$ python -q
>>> import numpy as np
>>> from numpy import linalg as LA
>>> np.set_printoptions(precision=2, suppress=True, linewidth=200)
>>> M = np.load("arr.npy")
>>> M
array([[ 1,  2,  0,  2,  0,  0,  1,  1,  2,  2,  1,  0],
       [ 0,  1,  0,  2,  1,  0,  0,  0,  0,  1,  0,  2],
       [ 0,  0,  0,  2,  0,  1,  2,  0,  2,  0,  0,  0],
       [ 1,  1,  0,  0,  1,  0,  2,  1,  0,  0,  2,  2],
       [ 1,  0,  2,  2,  2,  1,  1,  1,  1,  1,  2,  1],
       [ 0,  1,  1,  1,  0,  0,  1,  1,  1,  1,  2,  2],
       [ 1,  1,  2,  2,  0,  0,  0,  1,  2,  2,  2,  1],
       [ 2,  1,  1,  1,  0,  2,  0,  2,  0,  1,  2,  0],
       [ 2,  0,  0,  2,  1,  2,  2,  2,  2,  1,  0,  1],
       [ 1,  7,  0, 12,  5,  0,  1,  1,  2,  7,  1, 10]])
>>> Uu, sig, vt = LA.svd(M)
>>> np.argmax(sig[:-1] / (sig[1:] + 1e-6)) + 1
np.int64(9)
>>> A2 = Uu[:, :9] @ np.diag(sig[:9]) @ vt[:9]
>>> A2.round(2) + 0
array([[ 1.,  2.,  0.,  2.,  0.,  0.,  1.,  1.,  2.,  2.,  1.,  0.],
       [ 0.,  1.,  0.,  2.,  1.,  0.,  0.,  0.,  0.,  1.,  0.,  2.],
       [ 0.,  0.,  0.,  2.,  0.,  1.,  2.,  0.,  2.,  0.,  0.,  0.],
       [ 1.,  1.,  0.,  0.,  1.,  0.,  2.,  1.,  0.,  0.,  2.,  2.],
       [ 1.,  0.,  2.,  2.,  2.,  1.,  1.,  1.,  1.,  1.,  2.,  1.],
       [ 0.,  1.,  1.,  1.,  0.,  0.,  1.,  1.,  1.,  1.,  2.,  2.],
       [ 1.,  1.,  2.,  2.,  0.,  0.,  0.,  1.,  2.,  2.,  2.,  1.],
       [ 2.,  1.,  1.,  1.,  0.,  2.,  0.,  2.,  0.,  1.,  2.,  0.],
       [ 2.,  0.,  0.,  2.,  1.,  2.,  2.,  2.,  2.,  1.,  0.,  1.],
       [ 1.,  7.,  0., 12.,  5.,  0.,  1.,  1.,  2.,  7.,  1., 10.]])
>>> LA.matrix_rank(A2)
np.int64(9)
>>> LA.matrix_rank(M, rtol=0.05)
np.int64(8)
>>> round(float(LA.norm(M - A2, 2)), 2), round(sig[9], 2)
(0.0, np.float64(0.0))
>>> m1 = np.load("sample1.npy")
>>> m1
array([[-0.64, -1.01, -5.22,  2.85,  3.01,  1.32],
       [-2.89, -1.86, -2.8 ,  1.1 ,  0.29,  1.28],
       [-1.42, -1.33, -0.52,  1.12, -1.66,  1.66],
       [-1.67, -1.64, -3.53,  2.02,  0.05,  4.16],
       [-3.03, -1.72, -0.76,  1.35, -2.85,  3.75],
       [-1.25, -2.43, -3.72,  3.38,  1.77,  1.43],
       [-4.25, -0.41, -0.18,  1.88, -0.7 ,  2.48],
       [-2.33, -0.99, -3.  ,  1.73,  0.21,  1.69],
       [-1.42, -1.78, -2.95,  1.54,  1.81,  0.99],
       [-4.05, -3.82, -2.13,  1.73,  1.47,  3.34],
       [-0.69, -0.84, -3.35,  1.73, -0.56,  1.67],
       [-3.96, -0.88, -1.19,  3.  ,  1.05,  2.38],
       [-3.84, -0.19,  0.79,  2.39, -1.1 ,  2.37],
       [-3.74, -2.49, -0.31,  2.21,  0.21,  2.67],
       [-3.67, -0.67, -0.86,  1.05, -0.11,  4.38],
       [-0.57, -0.26, -1.93,  2.31,  3.39,  3.19],
       [-2.28, -1.22, -2.64,  2.62,  0.85,  0.72],
       [-0.33, -1.64, -2.54,  0.04, -0.28,  1.69],
       [-2.82, -2.22, -0.95,  1.74, -1.22,  4.1 ],
       [-2.46, -1.17, -0.84,  2.43, -1.39,  0.03],
       [-2.55, -0.1 , -2.39,  1.86,  1.97,  2.77],
       [-3.96, -2.89, -0.37,  1.26, -3.46,  3.32],
       [-2.78, -1.99, -1.04,  1.74, -0.93,  2.27],
       [-3.61, -3.45,  0.08,  0.75, -2.58,  1.13],
       [-3.03, -0.18, -4.45,  1.65,  1.21,  0.61],
       [-2.82,  0.55, -0.46,  2.72,  0.16,  1.71],
       [-3.99,  0.33, -0.97,  2.29, -0.09,  4.69],
       [-0.97, -2.15, -1.39,  0.86,  1.42,  0.87],
       [-1.37, -0.88, -4.15,  2.03,  1.57,  1.87],
       [-1.86, -2.13, -2.99,  2.49,  2.52,  0.69]])
>>> round(float(LA.norm(m1) ** 2 / LA.norm(m1, 2) ** 2), 2)
1.41
>>> LA.norm(m1, axis=0)
array([15.05,  9.49, 13.17, 10.94,  9.12, 13.66])
>>> np.round(m1[23] @ m1[13], 2)
np.float64(26.2)
>>> np.round(LA.norm(m1, 1), 2), round(LA.norm(m1, np.inf), 2)
(np.float64(74.25), np.float64(16.54))
>>> z = m1[:, 1] > np.median(m1[:, 1])
>>> r0 = m1[z].mean(axis=0) - m1[~z].mean(axis=0)
>>> r0
array([-0.18,  1.71, -0.33,  0.61,  0.86, -0.1 ])
>>> mat = np.load("out13.npy")
>>> mat
array([[  1,  -3,  -1, -12,  -2,   3,   1,  -3,   3,  -2],
       [ -2,   0,  -2,   0,   1,   2,   1,   1,   3,   0],
       [  2,   3,  -3,  12,   3,  -2,   0,   0,   0,  -1],
       [ -2,   2,   0,   8,  -2,  -1,  -1,  -3,   1,   3],
       [ -1,   0,   3,   0,  -2,  -1,  -1,   0,  -1,   2],
       [  1,   3,  -3,  12,   1,  -1,  -2,   0,  -2,  -3],
       [ -3,   2,   1,   8,   2,  -3,  -1,  -3,  -3,   3],
       [  1,   0,  -2,   0,   2,  -2,  -3,  -1,   3,  -1]])
>>> theta = np.radians(45)
>>> R = np.eye(10)
>>> R[2, 2] = R[7, 7] = np.cos(theta)
>>> R[2, 7], R[7, 2] = -np.sin(theta), np.sin(theta)
>>> R
array([[ 1.  ,  0.  ,  0.  ,  0.  ,  0.  ,  0.  ,  0.  ,  0.  ,  0.  ,  0.  ],
       [ 0.  ,  1.  ,  0.  ,  0.  ,  0.  ,  0.  ,  0.  ,  0.  ,  0.  ,  0.  ],
       [ 0.  ,  0.  ,  0.71,  0.  ,  0.  ,  0.  ,  0.  , -0.71,  0.  ,  0.  ],
       [ 0.  ,  0.  ,  0.  ,  1.  ,  0.  ,  0.  ,  0.  ,  0.  ,  0.  ,  0.  ],
       [ 0.  ,  0.  ,  0.  ,  0.  ,  1.  ,  0.  ,  0.  ,  0.  ,  0.  ,  0.  ],
       [ 0.  ,  0.  ,  0.  ,  0.  ,  0.  ,  1.  ,  0.  ,  0.  ,  0.  ,  0.  ],
       [ 0.  ,  0.  ,  0.  ,  0.  ,  0.  ,  0.  ,  1.  ,  0.  ,  0.  ,  0.  ],
       [ 0.  ,  0.  ,  0.71,  0.  ,  0.  ,  0.  ,  0.  ,  0.71,  0.  ,  0.  ],
       [ 0.  ,  0.  ,  0.  ,  0.  ,  0.  ,  0.  ,  0.  ,  0.  ,  1.  ,  0.  ],
       [ 0.  ,  0.  ,  0.  ,  0.  ,  0.  ,  0.  ,  0.  ,  0.  ,  0.  ,  1.  ]])
>>> A2 = mat @ R.T
>>> A2
array([[  1.  ,  -3.  ,   1.41, -12.  ,  -2.  ,   3.  ,   1.  ,  -2.83,   3.  ,  -2.  ],
       [ -2.  ,   0.  ,  -2.12,   0.  ,   1.  ,   2.  ,   1.  ,  -0.71,   3.  ,   0.  ],
       [  2.  ,   3.  ,  -2.12,  12.  ,   3.  ,  -2.  ,   0.  ,  -2.12,   0.  ,  -1.  ],
       [ -2.  ,   2.  ,   2.12,   8.  ,  -2.  ,  -1.  ,  -1.  ,  -2.12,   1.  ,   3.  ],
       [ -1.  ,   0.  ,   2.12,   0.  ,  -2.  ,  -1.  ,  -1.  ,   2.12,  -1.  ,   2.  ],
       [  1.  ,   3.  ,  -2.12,  12.  ,   1.  ,  -1.  ,  -2.  ,  -2.12,  -2.  ,  -3.  ],
       [ -3.  ,   2.  ,   2.83,   8.  ,   2.  ,  -3.  ,  -1.  ,  -1.41,  -3.  ,   3.  ],
       [  1.  ,   0.  ,  -0.71,   0.  ,   2.  ,  -2.  ,  -3.  ,  -2.12,   3.  ,  -1.  ]])
>>> np.allclose(mat @ mat.T, A2 @ A2.T)
True
>>> Xc = m1 - m1.mean(axis=0)
>>> V = LA.svd(Xc)[2][:1]
>>> A2 = Xc - Xc @ V.T @ V
>>> LA.norm(A2, axis=1).round(6).argmax()
np.int64(9)
>>> np.cov(Xc @ V.T, rowvar=False)
array(5.15)
>>> np.diag(V.T @ V)
array([0.15, 0.01, 0.34, 0.01, 0.43, 0.06])
>>> round(float(LA.norm(A2) / LA.norm(Xc)), 2)
0.69
>>> A2.std(axis=0)
array([0.84, 1.03, 0.7 , 0.68, 0.76, 1.09])
>>> arr = np.array([[-1, 3, 2, 2, 0, -2, 3, -1, 0, 3, 1, -2],
...     [-1, 1, -2, 2, 2, 1, -1, 0, -3, 0, 1, -2],
...     [0, -2, 1, -1, 1, -1, -1, 3, 2, 0, 0, 1],
...     [-3, -3, 0, 1, 2, -2, 1, -1, 1, 1, -3, -3],
...     [3, 2, 3, 3, 1, 0, 0, -3, 0, -2, -2, 3],
...     [-3, 0, -2, -3, 3, 0, 3, -2, -3, 3, 3, -3],
...     [2, -3, 3, 2, -3, -2, 1, 2, 1, 3, 3, 0],
...     [3, -1, 0, -1, -3, -2, -1, 3, -1, 3, 3, -2],
...     [-3, 0, -1, -3, 3, -1, 2, 3, -2, 1, -1, 3],
...     [2, -2, -3, -3, 2, 1, 3, 3, 0, -3, 1, -3],
...     [-1, -2, -1, 0, 0, -1, -3, -2, -3, 1, 3, 3],
...     [-2, 3, -3, -3, 1, 3, 0, -2, -1, 1, 3, 0],
...     [0, -1, -1, -1, -2, 1, 1, -1, 1, 2, 2, -3]])
>>> arr[4] = arr[8]
>>> arr
array([[-1,  3,  2,  2,  0, -2,  3, -1,  0,  3,  1, -2],
       [-1,  1, -2,  2,  2,  1, -1,  0, -3,  0,  1, -2],
       [ 0, -2,  1, -1,  1, -1, -1,  3,  2,  0,  0,  1],
       [-3, -3,  0,  1,  2, -2,  1, -1,  1,  1, -3, -3],
       [-3,  0, -1, -3,  3, -1,  2,  3, -2,  1, -1,  3],
       [-3,  0, -2, -3,  3,  0,  3, -2, -3,  3,  3, -3],
       [ 2, -3,  3,  2, -3, -2,  1,  2,  1,  3,  3,  0],
       [ 3, -1,  0, -1, -3, -2, -1,  3, -1,  3,  3, -2],
       [-3,  0, -1, -3,  3, -1,  2,  3, -2,  1, -1,  3],
       [ 2, -2, -3, -3,  2,  1,  3,  3,  0, -3,  1, -3],
       [-1, -2, -1,  0,  0, -1, -3, -2, -3,  1,  3,  3],
       [-2,  3, -3, -3,  1,  3,  0, -2, -1,  1,  3,  0],
       [ 0, -1, -1, -1, -2,  1,  1, -1,  1,  2,  2, -3]])
>>> x0 = np.array([0, 0, -3, -5, 4, -1, 5, -4, -1, 5, 5, 4])
>>> rhs = arr @ x0
>>> b, lr = np.zeros(12), 1 / LA.norm(arr, 2) ** 2
>>> for i in range(4):
...     b -= lr * arr.T @ (arr @ b - rhs)
...     if i % 1 == 0: print(i, round(LA.norm(arr @ b - rhs), 2))
... 
0 36.3
1 25.0
2 20.18
3 17.45
>>> b
array([-3.31,  0.7 , -1.95, -4.53,  1.98, -0.02,  2.74, -0.93, -3.12,  3.73,  4.35,  1.19])
>>> round(LA.cond(arr), 2)
np.float64(103.19)
